>>> import numpy as np
>>> from numpy import linalg as LA
>>> np.set_printoptions(precision=2, suppress=True, linewidth=140, legacy="1.25")
>>> W0 = np.loadtxt("dump.csv", delimiter=",")
>>> W0
array([[0.95, 0.18, 0.12],
       [0.18, 0.03, 0.02],
       [0.12, 0.02, 0.01]])
>>> x = np.array([2, 1, 2])
>>> W0 @ np.ones(3)
array([1.25, 0.23, 0.16])
>>> W0 * x
array([[1.9 , 0.18, 0.24],
       [0.36, 0.03, 0.04],
       [0.24, 0.02, 0.03]])
>>> W0 @ x
array([2.32, 0.43, 0.29])
>>> W0 @ np.eye(3)[1]
array([0.18, 0.03, 0.02])
>>> print((W0 @ x).argmax())
0
>>> LA.norm(W0 @ x) <= LA.norm(W0, 2) * LA.norm(x) + 1e-9
True
>>> np.einsum("ij,j->i", W0, x)
array([2.32, 0.43, 0.29])
>>> theta = np.radians(180)
>>> r_ = np.eye(3)
>>> r_[2, 2] = r_[0, 0] = np.cos(theta)
>>> r_[2, 0], r_[0, 2] = -np.sin(theta), np.sin(theta)
>>> r_.round(2) + 0
array([[-1.,  0.,  0.],
       [ 0.,  1.,  0.],
       [ 0.,  0., -1.]])
>>> A2 = W0 @ r_.T
>>> np.abs(A2 - W0).max(axis=0)
array([1.9 , 0.  , 0.24])
>>> round(LA.det(r_), 2), np.trace(r_)
(1.0, -1.0)
>>> ev, vecs = LA.eigh(W0)
>>> x = np.array([0, 2, 0])
>>> (np.sign(vecs[:, -1].round(6)) == np.sign(vecs[0, -1].round(6))).astype(int)
array([1, 1, 1])
>>> vecs * np.abs(ev) @ vecs.T
array([[0.95, 0.18, 0.12],
       [0.18, 0.03, 0.02],
       [0.12, 0.02, 0.01]])
>>> print(round(float(x @ W0 @ x / (x @ x)), 2), np.round(ev[0], 2), ev[-1])
0.03 0.0 1.0
>>> LA.cond(W0) > 100
True
>>> print(np.round(LA.norm(W0, 2) / LA.norm(W0), 2))
1.0
>>> LA.matrix_rank(W0, rtol=0.1)
1
>>> ev, vecs = LA.eigh(W0)
>>> (ev > 1e-8).sum(), (ev < -1e-8).sum()
(1, 0)
>>> np.abs(vecs[:, -1]).round(6).argmax()
0
>>> np.unique(ev.round(6) + 0, return_counts=True)[1]
array([2, 1])
>>> np.round(LA.eigvalsh(W0 @ W0), 2) + 0
array([0., 0., 1.])
>>> np.abs(vecs[:, -1])
array([0.98, 0.18, 0.12])
>>> print(np.round(vecs.T @ W0 @ vecs, 2) + 0)
[[0. 0. 0.]
 [0. 0. 0.]
 [0. 0. 1.]]
>>> np.round(vecs.T @ vecs, 2) + 0
array([[1., 0., 0.],
       [0., 1., 0.],
       [0., 0., 1.]])
>>> feats = np.load("layer11.npy")
>>> print(feats)
[[  1.8 -14.   -1. ]
 [  0.5   2.   -0.4]
 [ -0.9  14.   -1.6]
 [ -0.3 -14.    0. ]]
>>> np.abs(LA.svd(feats)[2][-1])
array([0.84, 0.05, 0.54])
>>> LA.cond(feats) > 100
False
>>> theta = np.radians(36)
>>> r_ = np.eye(3)
>>> r_[2, 2] = r_[0, 0] = np.cos(theta)
>>> r_[2, 0], r_[0, 2] = -np.sin(theta), np.sin(theta)
>>> r_
array([[ 0.81,  0.  ,  0.59],
       [ 0.  ,  1.  ,  0.  ],
       [-0.59,  0.  ,  0.81]])
>>> A2 = feats @ r_.T
>>> print(np.allclose(feats @ feats.T, A2 @ A2.T))
True
>>> LA.svd(feats, compute_uv=False), LA.svd(A2, compute_uv=False)
(array([24.37,  2.06,  1.38]), array([24.37,  2.06,  1.38]))
>>> round(LA.det(r_), 2), round(float(np.trace(r_)), 2)
(1.0, 2.62)
>>> arr = np.loadtxt("run15.csv", delimiter=",")
>>> print(arr)
[[-0.43 -1.72  0.58 -2.35]
 [ 1.71  0.81  2.3  -0.33]
 [ 2.42 -0.74 -1.58 -0.29]
 [ 0.14 -2.2   0.93  1.81]]
>>> C2 = arr.T @ arr
>>> print(LA.svd(arr, compute_uv=False) ** 2)
[9. 9. 9. 9.]
>>> np.allclose(C2, C2.T)
True
>>> Q, _ = LA.qr(np.array([[-0.7], [-0.2], [-0.7]]))
>>> E = Q @ Q.T
>>> print(E)
[[0.48 0.14 0.48]
 [0.14 0.04 0.14]
 [0.48 0.14 0.48]]
>>> # applying it twice changes nothing
>>> ev, vecs = LA.eigvalsh(E)
Traceback (most recent call last):
  File "<python-input-59>", line 1, in <module>
    ev, vecs = LA.eigvalsh(E)
    ^^^^^^^^
ValueError: too many values to unpack (expected 2)
>>> ev, vecs = LA.eigh(E)
>>> np.unique(ev.round(6) + 0, return_counts=True)[1]
array([2, 1])
>>> print(LA.eigvalsh(E + 3 * np.eye(3)))
[3. 3. 4.]
>>> vecs @ np.diag(ev) @ vecs.T
array([[0.48, 0.14, 0.48],
       [0.14, 0.04, 0.14],
       [0.48, 0.14, 0.48]])
>>> np.round(LA.eigvalsh(E @ E), 2) + 0
array([0., 0., 1.])
>>> print(np.abs(vecs[:, -1]))
[0.69 0.2  0.69]
>>> print(np.abs(vecs[:, -1]).round(6).argmax())
0
>>> ev.round(2) + 0
array([0., 0., 1.])
>>> np.round(vecs.T @ E @ vecs, 2) + 0
array([[0., 0., 0.],
       [0., 0., 0.],
       [0., 0., 1.]])
>>> (ev > 1e-8).sum(), (ev < -1e-8).sum()
(1, 0)
>>> data = np.load("m.npy")
>>> data
array([[0, 3, 0],
       [6, 0, 0],
       [0, 0, 7]])
>>> np.round(LA.norm(data, 2), 2)
7.0
>>> print(data[1] @ data[2])
0
>>> LA.norm(data, axis=1)
array([3., 6., 7.])
>>> round(float(LA.norm(data, "nuc")), 2)
16.0
>>> np.round(LA.norm(data[1] - data[2]), 2)
9.22
>>> A2 = data / LA.norm(data, axis=1, keepdims=True)
>>> C2 = A2 @ A2.T
>>> print(C2)
[[1. 0. 0.]
 [0. 1. 0.]
 [0. 0. 1.]]
>>> (C2 - 2 * np.eye(3)).round(6).argmax(axis=1)
array([1, 0, 0])
>>> LA.norm(A2, axis=1)
array([1., 1., 1.])
>>> np.argwhere(np.triu(np.abs(C2) > 0.95, 1))
array([], shape=(0, 2), dtype=int64)
>>> (np.abs(C2) > 0.9).astype(int)
array([[1, 0, 0],
       [0, 1, 0],
       [0, 0, 1]])
>>> C2[0]
array([1., 0., 0.])
>>> A2 = LA.inv(data)
>>> np.allclose(A2, data.T)
False
>>> data @ A2
array([[1., 0., 0.],
       [0., 1., 0.],
       [0., 0., 1.]])
>>> A2
array([[0.  , 0.17, 0.  ],
       [0.33, 0.  , 0.  ],
       [0.  , 0.  , 0.14]])
>>> round(LA.eigvals(W0).sum().real, 2)
1.0
>>> round(float(LA.det(2 * W0)), 2), round(LA.det(W0), 2)
(0.0, 0.0)
>>> np.round(np.einsum("ij,ji->", W0, W0), 2)
1.0
>>> u = np.array([0, 6, 7])
>>> A2 = data + np.outer(u, np.eye(3)[1])
>>> LA.matrix_rank(A2 - data)
1
>>> A2
array([[0., 3., 0.],
       [6., 6., 0.],
       [0., 7., 7.]])
>>> rng = np.random.default_rng(742)
>>> z = rng.integers(0, 2, 3)
>>> A = np.triu((z[:, None] == z) & (rng.random((3, 3)) < 0.8), 1).astype(int)
>>> A += A.T
>>> A
array([[0, 0, 1],
       [0, 0, 0],
       [1, 0, 0]])
>>> rank = LA.matrix_rank(A)
>>> rank
2
>>> null = LA.svd(A)[2][rank:].T
>>> null[:, 0] / null[np.abs(null[:, 0]).round(6).argmax(), 0]
array([0., 1., 0.])
>>> print(LA.matrix_rank(A.T @ A), LA.matrix_rank(A @ A.T))
2 2
>>> np.abs(np.diag(LA.qr(A)[1])) > 1e-9
array([ True, False,  True])
>>> LA.lstsq(A[:-1].T, A[-1])[2]
1
>>> np.flatnonzero(LA.matrix_power((A != 0) + (A.T != 0) + np.eye(3), 3)[1])
array([1])
>>> print((A != 0).astype(int))
[[0 0 1]
 [0 0 0]
 [1 0 0]]
>>> A @ A
array([[1, 0, 0],
       [0, 0, 0],
       [0, 0, 1]])
>>> (LA.matrix_power((A != 0) + (A.T != 0) + np.eye(3), 3) > 0).astype(int)
array([[1, 0, 1],
       [0, 1, 0],
       [1, 0, 1]])
>>> ev, vecs = LA.eigh(A)
>>> np.round(vecs.T @ A @ vecs, 2) + 0
array([[-1.,  0.,  0.],
       [ 0.,  0.,  0.],
       [ 0.,  0.,  1.]])
>>> np.round(vecs @ np.diag(ev) @ vecs.T, 2) + 0
array([[0., 0., 1.],
       [0., 0., 0.],
       [1., 0., 0.]])
>>> np.abs(vecs[:, -1]).round(6).argmax()
0
>>> ev
array([-1.,  0.,  1.])
>>> (ev > 1e-8).sum(), (ev < -1e-8).sum()
(1, 1)
>>> ev.sum(), np.trace(A)
(0.0, 0)
>>> np.round(vecs.T @ vecs, 2) + 0
array([[1., 0., 0.],
       [0., 1., 0.],
       [0., 0., 1.]])
>>> K = np.loadtxt("test12.csv", delimiter=",")
>>> K
array([[-4.99,  3.91,  2.03,  3.08],
       [10.06, -8.05, -4.  , -6.01],
       [-4.95,  3.93,  2.05,  3.07]])
>>> np.argsort(-LA.norm(K, axis=0).round(6), kind="stable")[:3]
array([0, 1, 3])
>>> LA.matrix_rank(K, rtol=0.1)
1
>>> print(K.reshape(2, -1))
[[-4.99  3.91  2.03  3.08 10.06 -8.05]
 [-4.   -6.01 -4.95  3.93  2.05  3.07]]
>>> K.ravel(order="F")
array([-4.99, 10.06, -4.95,  3.91, -8.05,  3.93,  2.03, -4.  ,  2.05,  3.08, -6.01,  3.07])
>>> blk = K.reshape(3, 2, -1)
>>> print(np.einsum("ihd,ihd->ih", blk, blk))
[[ 40.19  13.61]
 [166.01  52.12]
 [ 39.95  13.63]]
>>> blk.transpose(1, 0, 2)
array([[[-4.99,  3.91],
        [10.06, -8.05],
        [-4.95,  3.93]],

       [[ 2.03,  3.08],
        [-4.  , -6.01],
        [ 2.05,  3.07]]])
>>> blk[:, 0]
array([[-4.99,  3.91],
       [10.06, -8.05],
       [-4.95,  3.93]])
>>> C2 = K.T @ K
>>> LA.matrix_rank(C2)
3
>>> C2
array([[ 150.61, -119.95,  -60.52,  -91.03],
       [-119.95,   95.54,   48.19,   72.49],
       [ -60.52,   48.19,   24.32,   36.59],
       [ -91.03,   72.49,   36.59,   55.03]])
>>> print(np.round(LA.eigvalsh(C2)[::-1], 2) + 0)
[325.47   0.02   0.     0.  ]
>>> K - K[0]
array([[  0.  ,   0.  ,   0.  ,   0.  ],
       [ 15.05, -11.96,  -6.03,  -9.09],
       [  0.04,   0.02,   0.02,  -0.01]])
>>> np.abs(K).max()
10.06
>>> LA.svd(K, compute_uv=False)
array([18.04,  0.15,  0.03])
>>> K.sum(axis=1)
array([ 4.03, -8.  ,  4.1 ])
>>> print(np.count_nonzero(K))
12
>>> X = np.array([[-2.24, 1.32, 1.23],
...     [-1.47, 0.9, 0.89],
...     [0.32, -0.13, -0.19],
...     [-3.63, 2.11, 2.22],
...     [4.92, -2.95, -3.06],
...     [6.47, -3.82, -3.84],
...     [2.62, -1.49, -1.58],
...     [11.73, -7.1, -7.09],
...     [-5.23, 3.11, 3.15],
...     [1.07, -0.68, -0.59],
...     [9.26, -5.52, -5.58],
...     [-4.96, 2.96, 3.0],
...     [0.24, -0.15, -0.07],
...     [-5.87, 3.56, 3.48],
...     [-2.35, 1.44, 1.37],
...     [-3.96, 2.39, 2.28],
...     [7.21, -4.25, -4.23]])
>>> A[:, 1] @ A[:, 0]
0
>>> A.T @ A
array([[1, 0, 0],
       [0, 0, 0],
       [0, 0, 1]])
>>> LA.norm(A, axis=0)
array([1., 0., 1.])
>>> cen = X - X.mean(axis=0)
>>> U, sig, VT = LA.svd(cen, full_matrices=False)
>>> print(VT[0] * np.sign(VT[0, np.abs(VT[0]).argmax()]))
[ 0.76 -0.46 -0.46]
